% ipython --no-banner

In [1]: import numpy as np

In [2]: import numpy.linalg as la

In [3]: np.set_printoptions(precision=4, suppress=True, linewidth=200, sign=" ")

In [4]: feats = np.array([[-7, 2, 3, -9, 6],
   ...:     [7, 2, -9, 8, 4],
   ...:     [-7, 2, -9, 5, -8],
   ...:     [7, -4, 5, 1, 5],
   ...:     [-7, -9, -9, -6, -6],
   ...:     [6, 3, -9, -9, 7]])

In [5]: feats[:, 1] = -1 * feats[:, 0]

In [6]: feats
Out[6]: 
array([[-7,  7,  3, -9,  6],
       [ 7, -7, -9,  8,  4],
       [-7,  7, -9,  5, -8],
       [ 7, -7,  5,  1,  5],
       [-7,  7, -9, -6, -6],
       [ 6, -6, -9, -9,  7]])

In [7]: np.round(la.norm(feats, 2) / la.norm(feats), 4)
Out[7]: np.float64(0.6972)

In [8]: r = la.matrix_rank(feats)

In [9]: r
Out[9]: np.int64(4)

In [10]: ns = la.svd(feats)[2][r:].T

In [11]: [int(la.matrix_rank(np.delete(feats, i, axis=0))) for i in range(6)]
Out[11]: [4, 4, 4, 4, 4, 4]

In [12]: np.round(feats @ ns, 4) + 0
Out[12]: 
array([[ 0.],
       [ 0.],
       [ 0.],
       [ 0.],
       [ 0.],
       [ 0.]])

In [13]: np.round(ns[:, 0] / ns[np.abs(ns[:, 0]).round(6).argmax(), 0], 4) + 0
Out[13]: array([ 1.,  1.,  0.,  0.,  0.])

In [14]: np.round(ns @ ns.T, 4) + 0
Out[14]: 
array([[ 0.5,  0.5,  0. ,  0. ,  0. ],
       [ 0.5,  0.5,  0. ,  0. ,  0. ],
       [ 0. ,  0. ,  0. ,  0. ,  0. ],
       [ 0. ,  0. ,  0. ,  0. ,  0. ],
       [ 0. ,  0. ,  0. ,  0. ,  0. ]])

In [15]: [int(la.matrix_rank(feats[:i])) for i in range(1, len(feats) + 1)]
Out[15]: [1, 2, 3, 4, 4, 4]

In [16]: np.allclose(feats @ ns, 0)
Out[16]: True

In [17]: la.matrix_rank(feats.T @ feats), la.matrix_rank(feats @ feats.T)
Out[17]: (np.int64(4), np.int64(4))
